$ python3 -q
>>> import numpy as np
>>> np.set_printoptions(precision=3, suppress=True, linewidth=200)
>>> F = np.loadtxt("data.csv", delimiter=",")
>>> F
array([[-1.138, -1.569,  0.433,  1.897,  1.206],
       [ 2.21 ,  0.709, -1.602, -1.022,  0.034],
       [-2.274, -0.362,  1.768,  0.634, -0.408],
       [-0.382, -1.652, -0.22 ,  1.918,  1.549],
       [-0.432,  1.526,  0.854, -1.695, -1.698],
       [ 1.891,  1.178, -1.185, -1.525, -0.551],
       [ 0.633, -1.462, -1.   ,  1.602,  1.702],
       [ 1.985,  1.083, -1.294, -1.426, -0.422],
       [ 2.105, -0.305, -1.844,  0.141,  1.028],
       [-1.811, -1.246,  1.097,  1.595,  0.648],
       [-1.139,  1.234,  1.345, -1.293, -1.643],
       [-2.069,  0.368,  1.835, -0.217, -1.08 ],
       [ 2.261,  0.512, -1.708, -0.803,  0.252],
       [ 1.469, -1.02 , -1.55 ,  1.017,  1.538],
       [ 0.986, -1.314, -1.245,  1.399,  1.672],
       [ 0.991, -1.311, -1.248,  1.396,  1.671],
       [ 0.061,  1.627,  0.478, -1.858, -1.633],
       [-1.433,  1.046,  1.529, -1.051, -1.553],
       [ 2.272,  0.249, -1.803, -0.505,  0.523],
       [-1.765,  0.761,  1.711, -0.694, -1.376]])
>>> A2 = F / np.sqrt((F ** 2).mean(axis=1, keepdims=True))
>>> A2[7]
array([ 1.48 ,  0.807, -0.965, -1.063, -0.315])
>>> np.linalg.matrix_rank(A2) == np.linalg.matrix_rank(F)
np.True_
>>> np.linalg.matrix_rank(F - F.mean(axis=1, keepdims=True))
np.int64(2)
>>> Xs = F - F.mean(axis=1)
Traceback (most recent call last):
  File "<python-input-8>", line 1, in <module>
    Xs = F - F.mean(axis=1)
         ~~^~~~~~~~~~~~~~~~
ValueError: operands could not be broadcast together with shapes (20,5) (20,) 
>>> Xs = F - F.mean(axis=0)
>>> left, s, Vh = np.linalg.svd(Xs, full_matrices=False)
>>> s.round(3) + 0
array([10.146,  8.677,  0.   ,  0.   ,  0.   ])
>>> np.linalg.matrix_rank(Xs)
np.int64(2)
>>> (np.sign(left[:, 0]) == np.sign(left[0, 0])).astype(int)
array([1, 1, 0, 1, 0, 1, 1, 1, 1, 0, 0, 0, 1, 1, 1, 1, 0, 0, 1, 0])
>>> round(float((s ** 2).sum() ** 2 / (s ** 4).sum()), 3)
1.953
>>> np.abs(left[:, 0]).argmax()
np.int64(19)
>>> G = np.cov(F, rowvar=False)
>>> G.shape
(5, 5)
>>> np.corrcoef(F.T)
array([[ 1.   ,  0.053, -0.963, -0.173,  0.392],
       [ 0.053,  1.   ,  0.217, -0.993, -0.898],
       [-0.963,  0.217,  1.   , -0.097, -0.625],
       [-0.173, -0.993, -0.097,  1.   ,  0.838],
       [ 0.392, -0.898, -0.625,  0.838,  1.   ]])
>>> np.polyfit(F[:, 2], F[:, 4], 1)
array([-0.57 , -0.031])
>>> np.round(np.linalg.eigvalsh(G)[::-1], 3) + 0
array([5.418, 3.963, 0.   , 0.   , 0.   ])
>>> round(np.corrcoef(F[:, 2], F[:, 4])[0, 1], 3)
np.float64(-0.625)
>>> np.argsort(-F.std(axis=0).round(6), kind="stable")
array([0, 2, 3, 4, 1])
>>> left, s, Vh = np.linalg.svd(F)
>>> evecs = Vh[:(s > 1e-8).sum()]
>>> rng = np.random.default_rng(91)
>>> vec = F[8] + -2 * F[2] + rng.integers(2) * np.eye(5)[1]
>>> vec
array([ 6.653,  1.42 , -5.381, -1.127,  1.845])
>>> np.allclose(evecs.T @ evecs @ vec, vec)
False
>>> np.diag(evecs.T @ evecs)
array([0.575, 0.304, 0.382, 0.418, 0.322])
>>> evecs.T @ evecs
array([[ 0.575,  0.085, -0.449, -0.152,  0.11 ],
       [ 0.085,  0.304,  0.029, -0.354, -0.28 ],
       [-0.449,  0.029,  0.382,  0.011, -0.182],
       [-0.152, -0.354,  0.011,  0.418,  0.308],
       [ 0.11 , -0.28 , -0.182,  0.308,  0.322]])
>>> Xs = F - F.mean(axis=0)
>>> evecs = np.linalg.svd(Xs)[2][:2]
>>> A2 = Xs - Xs @ evecs.T @ evecs
>>> np.diag(evecs.T @ evecs)
array([0.575, 0.304, 0.382, 0.418, 0.322])
>>> (Xs @ evecs.T).std(axis=0)
array([2.269, 1.94 ])
>>> round(np.linalg.norm(A2) / np.linalg.norm(Xs), 3)
np.float64(0.0)
